$ ipython --no-banner

In [1]: import numpy as np

In [2]: np.set_printoptions(precision=4, suppress=True, linewidth=160, floatmode="fixed")

In [3]: E = np.array([[1.7, -1.3, 0.1, -0.06, 0.04],
   ...:     [3.03, -3.5, -0.39, -2.02, 0.93],
   ...:     [1.06, -1.16, -0.07, -0.6, 0.2],
   ...:     [1.91, -1.7, -0.08, -0.46, 0.39]])

In [4]: print(E)
[[ 1.7000 -1.3000  0.1000 -0.0600  0.0400]
 [ 3.0300 -3.5000 -0.3900 -2.0200  0.9300]
 [ 1.0600 -1.1600 -0.0700 -0.6000  0.2000]
 [ 1.9100 -1.7000 -0.0800 -0.4600  0.3900]]

In [5]: # looks like rank 3

In [6]: other = np.array([[-3, -7, -9], [5, 9, 5], [-4, 2, -9], [6, -1, -5], [-5, -9, -3]])

In [7]: print(np.einsum("ij->j", E))
[ 7.7000 -7.6600 -0.4400 -3.1400  1.5600]

In [8]: print(np.vstack([E, other.T]).shape)
(7, 5)

In [9]: print(other.T @ E.T)
[[-12.5600 -41.8000 -13.3000 -18.6200]
 [-23.7000 -59.8400 -19.2000 -31.8800]
 [-22.5200 -33.9500 -12.3100 -23.8400]]

In [10]: print(np.einsum("ij,ij->i", E, E))
[ 4.5952 26.5283  2.8741  6.9082]

In [11]: other = E / np.linalg.norm(E, axis=1, keepdims=True)

In [12]: gram = other @ other.T

In [13]: print(gram)
[[1.0000 0.8895 0.9210 0.9748]
 [0.8895 1.0000 0.9960 0.9648]
 [0.9210 0.9960 1.0000 0.9776]
 [0.9748 0.9648 0.9776 1.0000]]

In [14]: print((np.abs(gram) > 0.9).astype(int))
[[1 0 1 1]
 [0 1 1 1]
 [1 1 1 1]
 [1 1 1 1]]

In [15]: np.linalg.inv(E)
LinAlgError: Last 2 dimensions of the array must be square


In [16]: print(np.unique(E.round(6), axis=0).shape)
(4, 5)

In [17]: print(np.allclose(E[:-1].T @ np.linalg.lstsq(E[:-1].T, E[-1])[0], E[-1]))
True

In [18]: print(np.abs(np.diag(np.linalg.qr(E)[1])) > 1e-9)
[ True  True  True False]

In [19]: print(np.linalg.lstsq(E[:-1].T, E[-1])[2])
3

In [20]: print(np.linalg.cond(E) > 100)
True

In [21]: print(np.linalg.matrix_rank(E, rtol=0.1))
2

In [22]: print(np.argsort(-np.linalg.norm(E, axis=0).round(6), kind="stable")[:3])
[1 0 3]

In [23]: feats = np.loadtxt("a.csv", delimiter=",")

In [24]: print(feats)
[[ 0.5702 -1.0000  0.2000]
 [ 2.0953  1.4000  0.7000]
 [ 1.1109  0.2000  0.4000]
 [-0.2362  1.3000 -0.1000]
 [-3.9434 -1.1000 -1.3000]
 [ 2.3763  1.7000  0.8000]
 [ 5.0637 -1.0000  1.7000]
 [ 0.4940  0.1000  0.2000]
 [-0.5825 -0.9000 -0.2000]
 [-2.1164  1.8000 -0.7000]
 [-1.2776  1.6000 -0.4000]
 [ 3.3828  0.8000  1.1000]
 [-3.5642  0.2000 -1.2000]
 [ 5.1802  2.0000  1.7000]
 [ 4.7906 -1.0000  1.6000]
 [ 3.5872  0.1000  1.2000]
 [-1.7877 -0.5000 -0.6000]
 [-5.1496 -2.6000 -1.7000]
 [-1.2127 -0.1000 -0.4000]
 [-3.5419  0.6000 -1.2000]
 [ 1.7458  0.1000  0.6000]
 [-4.5322  0.1000 -1.5000]
 [ 4.1937 -1.1000  1.4000]
 [ 2.0931  0.8000  0.7000]
 [-0.6026  0.2000 -0.2000]
 [-1.8013 -0.5000 -0.6000]
 [-0.3600 -0.3000 -0.1000]
 [-2.4079  0.9000 -0.8000]
 [-2.1892 -0.6000 -0.7000]]

In [25]: Z = feats[[3, 0]].astype(float)

In [26]: for _ in range(4):
    ...:     lab = np.linalg.norm(feats[:, None] - Z, axis=-1).argmin(axis=1)
    ...:     Z = np.array([feats[lab == j].mean(axis=0) for j in range(2)])
    ...: 

In [27]: print(lab)
[1 1 1 0 0 1 1 1 0 0 0 1 0 1 1 1 0 0 0 0 1 0 1 1 0 0 0 0 0]

In [28]: print(Z)
[[-2.2066  0.0063 -0.7312]
 [ 2.8218  0.2385  0.9462]]

In [29]: print(np.bincount(lab))
[16 13]

In [30]: print(Z[1] - Z[0])
[5.0284 0.2322 1.6774]

In [31]: data = np.load("arr.npy")

In [32]: print(data)
[[ 0  0 -1]
 [ 0  0  2]
 [ 0  0  0]]

In [33]: Uu, s, VT = np.linalg.svd(data)

In [34]: print(s)
[2.2361 0.0000 0.0000]

In [35]: other = Uu[:, :1] @ np.diag(s[:1]) @ VT[:1]

In [36]: print(other)
[[ 0.0000  0.0000 -1.0000]
 [ 0.0000  0.0000  2.0000]
 [ 0.0000  0.0000  0.0000]]

In [37]: print(np.linalg.matrix_rank(other))
1

In [38]: print(round(np.linalg.norm(data - other, 2), 4), s[1])
0.0 0.0

In [39]: print(np.sort(np.linalg.eigvals(other)))
[0.0000 0.0000 0.0000]

In [40]: rng = np.random.default_rng(515)

In [41]: lab = rng.permutation(3)

In [42]: print(lab)
[2 1 0]

In [43]: other = data[lab][:, lab]

In [44]: print(round(np.linalg.det(other), 4), round(np.linalg.det(data[lab]), 4))
0.0 0.0

In [45]: print(np.trace(other))
0

In [46]: print(np.diag(other))
[0 0 0]

In [47]: K = np.load("dump.npy")

In [48]: print(K)
[[  0.9135  -3.6886   3.2128  -2.3505]
 [ -6.9170  -4.3025   1.7927  -1.6982]
 [  1.3876   0.0812  -0.8451   7.2316]
 [ -1.4156  10.0156   9.0176  -2.3370]
 [ -1.0903   0.9084   6.8011   1.1496]
 [ -0.1250   0.3053   2.1371  -1.4779]
 [ -1.5530   0.8621 -15.9849  -3.3998]
 [ -7.7225   4.2755  -5.1412  -2.9276]
 [  2.1238   4.0970   6.4887   0.7764]
 [ -0.8169  -1.8659  -4.6794  -0.2031]
 [  0.5626  -4.3309  -2.4653  -2.2043]
 [ -4.6799  -4.4879   3.7862  -3.4815]
 [  0.3372  -7.9525  -0.3901   1.7196]
 [  5.9979   2.3506   2.4507  -2.2377]
 [  6.8633  -0.5745   4.5109  -0.7819]
 [ -3.8330   0.3441 -11.3931  -4.2035]
 [  3.5215  -0.6611   2.3373  -0.9210]
 [  0.2121   1.6345  -0.3775   6.0979]
 [ -6.3504  -4.5423   2.9268  -7.6039]
 [ -4.0275  -3.3618  -2.1217   7.0296]
 [  9.4655 -15.2029  -1.3051  -6.3870]
 [  1.4445  -7.3503   4.2030   3.6490]
 [ -2.0172  -0.3450  -2.2467   2.2705]
 [ -1.8963 -13.2070   3.8286   1.8563]
 [  5.1283   3.0052  -0.5635   5.9619]
 [  0.8412  -4.1259   2.8641   2.4173]
 [  3.1736   4.0456   2.7479  -2.8963]
 [  3.1609  -9.7827  -1.8738  -0.6130]
 [  0.1688   5.7445  -0.2306  -4.1426]]

In [49]: d = np.linalg.norm(K[:, None] - K[None], axis=-1)

In [50]: print(d.mean(axis=1).argmax())
20

In [51]: print(d[:5, :5])
[[ 0.0000  8.0085 11.0779 15.0641  7.0904]
 [ 8.0085  0.0000 13.2243 16.9670  9.7107]
 [11.0779 13.2243  0.0000 17.1867 10.1133]
 [15.0641 16.9670 17.1867  0.0000 10.0058]
 [ 7.0904  9.7107 10.1133 10.0058  0.0000]]

In [52]: print((d + 1e9 * np.eye(29)).round(6).argmin(axis=1))
[16 11 17  8  8 16 15 15  4 22  9  1 27 26 13  6  5  2 11 22 27 25  9 21  2 21 13 12 26]

In [53]: print(np.flatnonzero(d[14] < d.mean() / 2))
[13 14 16]

In [54]: print(np.linalg.matrix_rank(d ** 2))
6

In [55]: gram = np.cov(K, rowvar=False)

In [56]: print(gram)
[[16.2965 -2.7472  3.9850  1.4646]
 [-2.7472 30.9572  1.2247  0.5673]
 [ 3.9850  1.2247 26.5479  2.0594]
 [ 1.4646  0.5673  2.0594 14.4897]]

In [57]: print(np.corrcoef(K.T))
[[ 1.0000 -0.1223  0.1916  0.0953]
 [-0.1223  1.0000  0.0427  0.0268]
 [ 0.1916  0.0427  1.0000  0.1050]
 [ 0.0953  0.0268  0.1050  1.0000]]

In [58]: print(gram.shape)
(4, 4)

In [59]: print(K.std(axis=0))
[3.9667 5.4671 5.0628 3.7403]

In [60]: print(np.argsort(-K.std(axis=0).round(6), kind="stable"))
[1 2 0 3]

In [61]: r0, v = gram[2], gram[1]

In [62]: print(round(r0 @ r0, 4))
726.4096

In [63]: print(round(r0 @ v, 4))
60.6485

In [64]: pr = (r0 @ v) / (r0 @ r0) * r0

In [65]: print(np.linalg.matrix_rank(np.outer(r0, v)))
1

In [66]: print(pr)
[0.3327 0.1023 2.2165 0.1719]

In [67]: vec = np.array([2, 0, 0, 0])

In [68]: rhs = K @ vec

In [69]: print(np.round(np.linalg.solve(K.T @ K, K.T @ rhs), 4) + 0)
[2.0000 0.0000 0.0000 0.0000]

In [70]: print(np.round(np.linalg.pinv(K) @ K, 4) + 0)
[[1.0000 0.0000 0.0000 0.0000]
 [0.0000 1.0000 0.0000 0.0000]
 [0.0000 0.0000 1.0000 0.0000]
 [0.0000 0.0000 0.0000 1.0000]]

In [71]: print(np.round(np.linalg.lstsq(K, rhs)[0], 4) + 0)
[2.0000 0.0000 0.0000 0.0000]

In [72]: rhs = rhs + 0.02 * rng.normal(size=29)

In [73]: print(rhs)
[  1.8025 -13.8583   2.8022  -2.8638  -2.2288  -0.2312  -3.0986 -15.4922   4.2629  -1.6573   1.1386  -9.3835   0.6989  11.9991  13.7460  -7.6551   7.0391
   0.4713 -12.7122  -8.0468  18.9345   2.8740  -4.0728  -3.8308  10.2405   1.6959   6.3383   6.3304   0.3351]

In [74]: c, *_ = np.linalg.lstsq(K, rhs)

In [75]: print(c)
[ 2.0026  0.0002 -0.0015  0.0014]

In [76]: print(np.round(np.linalg.norm(rhs - K @ c), 4))
0.1098

In [77]: print(c.round())
[ 2.0000  0.0000 -0.0000  0.0000]
